% python3 -q
>>> import numpy as np
>>> from numpy import linalg as LA
>>> np.set_printoptions(precision=2, suppress=True, linewidth=120, floatmode="fixed")
>>> E = np.loadtxt("w.csv", delimiter=",")
>>> E
array([[0.25, 0.17, 0.08, 0.08, 0.17, 0.08, 0.00, 0.17],
       [0.20, 0.20, 0.00, 0.10, 0.10, 0.10, 0.20, 0.10],
       [0.00, 0.20, 0.30, 0.10, 0.00, 0.10, 0.20, 0.10],
       [0.07, 0.14, 0.14, 0.21, 0.14, 0.07, 0.14, 0.07],
       [0.22, 0.22, 0.00, 0.11, 0.11, 0.11, 0.00, 0.22],
       [0.18, 0.09, 0.09, 0.09, 0.09, 0.27, 0.18, 0.00],
       [0.00, 0.20, 0.20, 0.10, 0.00, 0.20, 0.20, 0.10],
       [0.00, 0.00, 0.14, 0.00, 0.00, 0.14, 0.29, 0.43]])
>>> np.sort(np.abs(LA.eigvals(E)))
array([0.04, 0.11, 0.13, 0.13, 0.15, 0.39, 0.39, 1.00])
>>> np.round((E - E.T) / 2, 2) + 0
array([[ 0.00, -0.02,  0.04,  0.01, -0.03, -0.05,  0.00,  0.08],
       [ 0.02,  0.00, -0.10, -0.02, -0.06,  0.00,  0.00,  0.05],
       [-0.04,  0.10,  0.00, -0.02,  0.00,  0.00,  0.00, -0.02],
       [-0.01,  0.02,  0.02,  0.00,  0.02, -0.01,  0.02,  0.04],
       [ 0.03,  0.06,  0.00, -0.02,  0.00,  0.01,  0.00,  0.11],
       [ 0.05,  0.00,  0.00,  0.01, -0.01,  0.00, -0.01, -0.07],
       [ 0.00,  0.00,  0.00, -0.02,  0.00,  0.01,  0.00, -0.09],
       [-0.08, -0.05,  0.02, -0.04, -0.11,  0.07,  0.09,  0.00]])
>>> round(float(np.trace(E)), 2)
1.98
>>> rng = np.random.default_rng(87)
>>> idx = rng.permutation(8)
>>> idx
array([3, 7, 6, 5, 1, 0, 2, 4])
>>> out = E[idx][:, idx]
>>> np.diag(out)
array([0.21, 0.43, 0.20, 0.27, 0.20, 0.25, 0.30, 0.11])
>>> round(LA.det(out), 2), np.round(LA.det(E[idx]), 2)
(np.float64(0.0), np.float64(-0.0))
>>> np.allclose(out, E)
False
>>> E.reshape(-1, 2)
array([[0.25, 0.17],
       [0.08, 0.08],
       [0.17, 0.08],
       [0.00, 0.17],
       [0.20, 0.20],
       [0.00, 0.10],
       [0.10, 0.10],
       [0.20, 0.10],
       [0.00, 0.20],
       [0.30, 0.10],
       [0.00, 0.10],
       [0.20, 0.10],
       [0.07, 0.14],
       [0.14, 0.21],
       [0.14, 0.07],
       [0.14, 0.07],
       [0.22, 0.22],
       [0.00, 0.11],
       [0.11, 0.11],
       [0.00, 0.22],
       [0.18, 0.09],
       [0.09, 0.09],
       [0.09, 0.27],
       [0.18, 0.00],
       [0.00, 0.20],
       [0.20, 0.10],
       [0.00, 0.20],
       [0.20, 0.10],
       [0.00, 0.00],
       [0.14, 0.00],
       [0.00, 0.14],
       [0.29, 0.43]])
>>> E.reshape(2, -1)
array([[0.25, 0.17, 0.08, 0.08, 0.17, 0.08, 0.00, 0.17, 0.20, 0.20, 0.00, 0.10, 0.10, 0.10, 0.20, 0.10, 0.00, 0.20,
        0.30, 0.10, 0.00, 0.10, 0.20, 0.10, 0.07, 0.14, 0.14, 0.21, 0.14, 0.07, 0.14, 0.07],
       [0.22, 0.22, 0.00, 0.11, 0.11, 0.11, 0.00, 0.22, 0.18, 0.09, 0.09, 0.09, 0.09, 0.27, 0.18, 0.00, 0.00, 0.20,
        0.20, 0.10, 0.00, 0.20, 0.20, 0.10, 0.00, 0.00, 0.14, 0.00, 0.00, 0.14, 0.29, 0.43]])
>>> t3 = E.reshape(8, 2, -1)
>>> np.einsum("ihd,jhd->hij", t3, t3).shape
(2, 8, 8)
>>> t3.transpose(1, 0, 2)
array([[[0.25, 0.17, 0.08, 0.08],
        [0.20, 0.20, 0.00, 0.10],
        [0.00, 0.20, 0.30, 0.10],
        [0.07, 0.14, 0.14, 0.21],
        [0.22, 0.22, 0.00, 0.11],
        [0.18, 0.09, 0.09, 0.09],
        [0.00, 0.20, 0.20, 0.10],
        [0.00, 0.00, 0.14, 0.00]],

       [[0.17, 0.08, 0.00, 0.17],
        [0.10, 0.10, 0.20, 0.10],
        [0.00, 0.10, 0.20, 0.10],
        [0.14, 0.07, 0.14, 0.07],
        [0.11, 0.11, 0.00, 0.22],
        [0.09, 0.27, 0.18, 0.00],
        [0.00, 0.20, 0.20, 0.10],
        [0.00, 0.14, 0.29, 0.43]]])
>>> t3.sum(axis=1)
array([[0.42, 0.25, 0.08, 0.25],
       [0.30, 0.30, 0.20, 0.20],
       [0.00, 0.30, 0.50, 0.20],
       [0.21, 0.21, 0.29, 0.29],
       [0.33, 0.33, 0.00, 0.33],
       [0.27, 0.36, 0.27, 0.09],
       [0.00, 0.40, 0.40, 0.20],
       [0.00, 0.14, 0.43, 0.43]])
